>>> import numpy as np
>>> import numpy.linalg as la
>>> np.set_printoptions(precision=3, suppress=True, linewidth=120, sign=" ")
>>> A = np.loadtxt("out8.csv", delimiter=",")
>>> A
array([[ 0.898,  1.   , -0.979, -0.968,  0.05 , -0.98 ,  0.989, -0.592,  0.291,  0.978, -0.978, -0.585,  0.43 ,
        -0.985],
       [ 0.971,  1.   , -1.   , -0.273,  1.   , -0.77 , -0.97 , -0.986, -1.   ,  0.999, -0.02 , -0.493,  0.985,
        -0.774],
       [-0.188,  0.999, -0.907, -0.501,  0.998, -0.991, -0.938, -0.696, -0.47 ,  0.999, -0.617,  0.859,  0.949,
        -0.985],
       [ 0.993,  0.984,  0.972,  0.345,  0.976, -0.968,  0.565, -0.982,  0.197,  0.814, -0.845, -0.565, -0.493,
        -0.978],
       [ 0.551, -1.   ,  1.   ,  0.944,  0.226, -0.438, -0.3  , -0.598,  0.972, -0.93 ,  0.159,  0.336, -0.946,
        -0.47 ],
       [ 0.565, -1.   ,  1.   ,  0.973, -0.89 ,  0.984, -0.217, -0.178,  0.414, -0.999,  0.894, -0.653, -0.968,
         0.977],
       [ 0.515,  1.   , -1.   , -0.938,  0.958, -0.934,  0.129, -0.585, -0.934,  0.998, -0.808, -0.06 ,  0.96 ,
        -0.927],
       [ 0.992,  0.9  ,  0.869,  0.757,  0.967, -0.188, -0.217, -0.98 , -0.874, -0.02 , -0.06 , -0.818, -0.405,
        -0.414],
       [ 0.967,  1.   , -0.939, -0.31 ,  0.994, -0.876, -0.388, -0.96 , -0.956,  0.985, -0.592, -0.515,  0.782,
        -0.896],
       [-0.565,  0.592, -0.572, -0.753, -0.837, -0.551,  0.837,  0.658,  0.786,  0.3  , -0.641,  0.207, -0.01 ,
        -0.53 ],
       [ 1.   ,  0.91 ,  0.987,  0.915,  0.988, -0.09 ,  0.06 , -0.998, -0.937, -0.537, -0.119, -0.955, -0.77 ,
        -0.47 ],
       [-0.558,  0.903, -0.898, -0.961, -0.996, -0.485,  0.996,  0.89 ,  0.939, -0.254, -0.901, -0.3  , -0.38 ,
        -0.544],
       [ 0.925, -1.   ,  1.   ,  0.989,  0.178,  0.956, -0.706, -0.848, -0.197, -0.997,  0.89 , -0.716, -0.955,
         0.932],
       [-0.876,  0.821, -0.38 , -0.976, -0.99 , -0.974,  0.995,  0.933,  0.997,  0.711, -0.973,  0.611, -0.31 ,
        -0.969],
       [-0.999, -1.   ,  0.917,  0.604, -0.515,  0.254, -0.976,  0.973,  0.951, -0.282,  0.834,  0.98 ,  0.226,
         0.611],
       [-0.989, -0.983,  0.551, -0.935, -0.999, -0.731,  0.992,  0.992,  0.999, -0.635, -0.872,  0.77 , -0.701,
        -0.658],
       [ 0.986,  1.   , -0.947, -0.31 ,  0.974, -0.611,  0.197, -0.962, -0.972,  0.92 , -0.551, -0.814,  0.598,
        -0.721],
       [-0.971,  0.939, -0.993, -0.53 ,  0.917, -0.565, -0.973,  0.696, -0.68 ,  0.988,  0.414,  0.907,  0.963,
        -0.264],
       [ 0.998,  0.291,  0.996,  0.254, -0.793, -0.354,  0.996, -0.944,  0.744, -0.96 , -0.872, -0.965, -0.975,
        -0.701]])
>>> M2 = np.c_[A[:, :3] @ np.array([[1, 1, -2], [0, -2, 1], [-2, 1, -2]]), np.array([3, 0, -4, 1, -5, -3, 5, -5, -1, -1, 3, 5, -3, 1, 3, 5, -1, -1, 3])]
>>> M2
array([[ 2.856, -2.081,  1.162,  3.   ],
       [ 2.971, -2.029,  1.058,  0.   ],
       [ 1.626, -3.093,  3.189, -4.   ],
       [-0.951, -0.003, -2.946,  1.   ],
       [-1.449,  3.551, -4.102, -5.   ],
       [-1.435,  3.565, -4.13 , -3.   ],
       [ 2.515, -2.485,  1.97 ,  5.   ],
       [-0.746,  0.061, -2.822, -5.   ],
       [ 2.845, -1.972,  0.944, -1.   ],
       [ 0.579, -2.321,  2.866, -1.   ],
       [-0.974,  0.167, -3.064,  3.   ],
       [ 1.238, -3.262,  3.815,  5.   ],
       [-1.075,  3.925, -4.85 , -3.   ],
       [-0.116, -2.898,  3.333,  1.   ],
       [-2.833,  1.918, -0.836,  3.   ],
       [-2.091,  1.528, -0.107,  5.   ],
       [ 2.88 , -1.961,  0.922, -1.   ],
       [ 1.015, -3.842,  4.867, -1.   ],
       [-0.994,  1.412, -3.697,  3.   ]])
>>> np.round(la.norm(M2 - A @ la.lstsq(A, M2)[0], axis=0), 3) + 0
array([ 0.   ,  0.   ,  0.   ,  6.754])
>>> np.round(la.lstsq(A, M2[:, 0])[0], 3) + 0
array([ 1.,  0., -2.,  0.,  0.,  0.,  0.,  0.,  0.,  0.,  0.,  0.,  0.,  0.])
>>> Uu, s, vt = la.svd(A, full_matrices=False)
>>> Uu.shape, s.shape, vt.shape
((19, 14), (14,), (14, 14))
>>> (s > 1e-8).sum()
np.int64(14)
>>> np.cumsum(s ** 2) / np.sum(s ** 2)
array([ 0.432,  0.711,  0.889,  0.94 ,  0.964,  0.977,  0.988,  0.992,  0.995,  0.998,  0.999,  1.   ,  1.   ,  1.   ])
>>> s / s[0]
array([ 1.   ,  0.804,  0.641,  0.346,  0.233,  0.178,  0.156,  0.099,  0.089,  0.074,  0.054,  0.042,  0.019,  0.009])
>>> x0 = np.array([2, 3, 3, 3, 1, 1, 0, 1, 0, 1, 0, 2, 3, 2])
>>> y = A @ x0
>>> np.round(la.solve(A.T @ A, A.T @ y), 3) + 0
array([ 2.,  3.,  3.,  3.,  1.,  1.,  0.,  1.,  0.,  1.,  0.,  2.,  3.,  2.])
>>> rng = np.random.default_rng(15)
>>> y = y + 0.3 * rng.normal(size=19)
>>> y
array([-3.868,  1.506,  1.42 ,  4.007, -0.754,  0.952, -0.874,  5.967,  0.675, -3.807,  4.858, -7.819,  1.733, -5.259,
        3.954, -8.913,  0.406,  3.015, -2.499])
>>> c, *_ = la.lstsq(A, y)
>>> np.round(la.norm(y - A @ c), 3)
np.float64(0.474)
>>> M2 = A + rng.integers(-2, 3, (19, 12)) @ rng.integers(-2, 3, (12, 14))
>>> M2
array([[ -1.102,   5.   ,  -1.979,  -5.968,   5.05 ,   2.02 ,   5.989,   2.408,   4.291,  -1.022,  -4.978,   2.415,
          0.43 ,  -0.985],
       [  4.971,  -5.   ,   2.   ,  -0.273,  13.   ,   7.23 ,  11.03 ,   7.014,   6.   ,   4.999, -11.02 ,  -3.493,
         -3.015,  -1.774],
       [ 12.812,  -5.001,  11.093,  -9.501,   0.998,  -8.991,  -5.938,  -0.696,  -3.47 ,   3.999,  -0.617,  11.859,
         -1.051,  -5.985],
       [ -4.007,  14.984,   0.972,   3.345,  -9.024,  -8.968,  12.565,   1.018, -10.803, -11.186,  -2.845,  -6.565,
        -11.493,   0.022],
       [  7.551,   1.   ,   5.   ,   3.944, -11.774,  -3.438,  13.7  ,  15.402,   3.972, -11.93 ,   4.159,   5.336,
         -2.946,  -0.47 ],
       [ -5.435,   3.   ,   4.   ,  -8.027,  -2.89 ,  -5.016, -11.217,  -6.178,  -3.586,  -3.999,  11.894,  -2.653,
         -4.968,   8.977],
       [ -2.485,  -2.   ,  -4.   ,  -8.938,   9.958,   8.066,   9.129,   2.415,   7.066,   4.998,  -1.808, -10.06 ,
          4.96 ,   8.073],
       [ 12.992, -11.1  ,  11.869,  -2.243,   5.967,  -5.188,  -2.217,   1.02 ,  -2.874,   1.98 ,  -0.06 ,   2.182,
          4.595,   0.586],
       [  3.967,  -2.   ,  -3.939,  -4.31 ,  -2.006,   7.124,   0.612,   3.04 ,   8.044,  12.985,   1.408,   2.485,
          4.782,  -6.896],
       [ -3.565,   1.592,   1.428,   8.247,   0.163,  -7.551, -10.163,  -6.342,  -3.214,  -2.7  ,  -3.641,   2.207,
         -8.01 ,  -3.53 ],
       [ -6.   ,  -1.09 ,  -5.013,   1.915,  12.988,  12.91 ,  -7.94 ,  -7.998,   9.063,   6.463,  -6.119,  -1.955,
          1.23 ,  -2.47 ],
       [ -5.558,  11.903, -22.898,  -2.961,  -6.996,   2.515,   9.996,  -2.11 ,   0.939,  -2.254,   2.099,   1.7  ,
         -7.38 ,   8.456],
       [ -3.075,   0.   ,   4.   ,   3.989,  -7.822,   0.956,  -4.706,   3.152,   0.803,  -0.997,   6.89 ,  -1.716,
          7.045,  -5.068],
       [ -2.876,   6.821,  -1.38 ,   5.024,  -6.99 ,  -1.974,   2.995,   4.933,  -0.003,  -2.289,  -4.973,   6.611,
         -9.31 , -10.969],
       [ -7.999,   2.   ,   2.917,   9.604,  -7.515,  -3.746,  -5.976,   2.973,  -8.049, -12.282,   7.834,  -1.02 ,
         -0.774,   0.611],
       [ -5.989, -10.983,  -0.449,  -8.935,   9.001,   0.269,  -3.008,   1.992,   5.999,   5.365,  -2.872,  -1.23 ,
          0.299,  -1.658],
       [ -7.014,  -5.   ,   3.053,   0.69 ,   4.974,  -6.611,   3.197,  10.038,   8.028,   0.92 ,  -8.551,  -2.814,
          0.598, -10.721],
       [-13.971,   1.939,  -6.993,   0.47 ,   1.917,  -1.565,  -6.973,  -4.304,  -7.68 ,  -4.012,   7.414,  -9.093,
          1.963,   7.736],
       [-12.002,  -2.709,  -7.004,  10.254,  -1.793,   0.646,  -1.004,  -2.944,  -1.256,  -1.96 ,  -0.872, -13.965,
          0.025,  -0.701]])
>>> la.matrix_rank(M2 - A, tol=1e-8)
np.int64(12)
>>> np.round(la.svd(M2 - A, compute_uv=False), 3) + 0
array([ 56.096,  48.45 ,  43.097,  32.548,  28.151,  25.966,  19.195,  13.338,  12.6  ,   8.952,   7.08 ,   2.648,
         0.   ,   0.   ])
>>> proj = A @ la.solve(A.T @ A, A.T)
>>> proj @ A[:, 1]
array([ 1.   ,  1.   ,  0.999,  0.984, -1.   , -1.   ,  1.   ,  0.9  ,  1.   ,  0.592,  0.91 ,  0.903, -1.   ,  0.821,
       -1.   , -0.983,  1.   ,  0.939,  0.291])
>>> mat = np.array([[-2.21, -0.26, -2.47, 1.69, -2.6, 0.78, -1.3, 0.0, -1.17],
...     [0.0, 0.0, 0.0, 0.0, 0.0, 0.0, 0.0, 0.0, 0.0],
...     [-3.4, -0.4, -3.8, 2.6, -4.0, 1.2, -2.0, 0.0, -1.8],
...     [-0.51, -0.06, -0.57, 0.39, -0.6, 0.18, -0.3, 0.0, -0.27],
...     [-0.68, -0.08, -0.76, 0.52, -0.8, 0.24, -0.4, 0.0, -0.36],
...     [1.7, 0.2, 1.9, -1.3, 2.0, -0.6, 1.0, 0.0, 0.9]])
>>> # null space of dimension 8
>>> u = np.array([-2, -3])
>>> np.convolve(mat[2], u)
array([  6.8,  11. ,   8.8,   6.2,   0.2,   9.6,   0.4,   6. ,   3.6,   5.4])
>>> np.polyval(u, mat[2])
array([ 3.8, -2.2,  4.6, -8.2,  5. , -5.4,  1. , -3. ,  0.6])
>>> F = np.load("dump.npy")
>>> F
array([[ 0.987, -0.067,  0.067,  0.04 , -0.013, -0.067,  0.04 , -0.04 , -0.013, -0.04 ,  0.013,  0.04 , -0.067,
        -0.013],
       [-0.067,  0.667,  0.333,  0.2  , -0.067, -0.333,  0.2  , -0.2  , -0.067, -0.2  ,  0.067,  0.2  , -0.333,
        -0.067],
       [ 0.067,  0.333,  0.667, -0.2  ,  0.067,  0.333, -0.2  ,  0.2  ,  0.067,  0.2  , -0.067, -0.2  ,  0.333,
         0.067],
       [ 0.04 ,  0.2  , -0.2  ,  0.88 ,  0.04 ,  0.2  , -0.12 ,  0.12 ,  0.04 ,  0.12 , -0.04 , -0.12 ,  0.2  ,
         0.04 ],
       [-0.013, -0.067,  0.067,  0.04 ,  0.987, -0.067,  0.04 , -0.04 , -0.013, -0.04 ,  0.013,  0.04 , -0.067,
        -0.013],
       [-0.067, -0.333,  0.333,  0.2  , -0.067,  0.667,  0.2  , -0.2  , -0.067, -0.2  ,  0.067,  0.2  , -0.333,
        -0.067],
       [ 0.04 ,  0.2  , -0.2  , -0.12 ,  0.04 ,  0.2  ,  0.88 ,  0.12 ,  0.04 ,  0.12 , -0.04 , -0.12 ,  0.2  ,
         0.04 ],
       [-0.04 , -0.2  ,  0.2  ,  0.12 , -0.04 , -0.2  ,  0.12 ,  0.88 , -0.04 , -0.12 ,  0.04 ,  0.12 , -0.2  ,
        -0.04 ],
       [-0.013, -0.067,  0.067,  0.04 , -0.013, -0.067,  0.04 , -0.04 ,  0.987, -0.04 ,  0.013,  0.04 , -0.067,
        -0.013],
       [-0.04 , -0.2  ,  0.2  ,  0.12 , -0.04 , -0.2  ,  0.12 , -0.12 , -0.04 ,  0.88 ,  0.04 ,  0.12 , -0.2  ,
        -0.04 ],
       [ 0.013,  0.067, -0.067, -0.04 ,  0.013,  0.067, -0.04 ,  0.04 ,  0.013,  0.04 ,  0.987, -0.04 ,  0.067,
         0.013],
       [ 0.04 ,  0.2  , -0.2  , -0.12 ,  0.04 ,  0.2  , -0.12 ,  0.12 ,  0.04 ,  0.12 , -0.04 ,  0.88 ,  0.2  ,
         0.04 ],
       [-0.067, -0.333,  0.333,  0.2  , -0.067, -0.333,  0.2  , -0.2  , -0.067, -0.2  ,  0.067,  0.2  ,  0.667,
        -0.067],
       [-0.013, -0.067,  0.067,  0.04 , -0.013, -0.067,  0.04 , -0.04 , -0.013, -0.04 ,  0.013,  0.04 , -0.067,
         0.987]])
>>> np.round(la.eigvalsh(F).min(), 3)
np.float64(-1.0)
>>> np.all(la.eigvalsh(F) > 0)
np.False_
>>> [round(float(la.det(F[:i, :i])), 2) + 0 for i in range(1, 15)]
[0.99, 0.65, 0.32, 0.2, 0.19, -0.15, -0.27, -0.39, -0.4, -0.52, -0.53, -0.65, -0.99, -1.0]
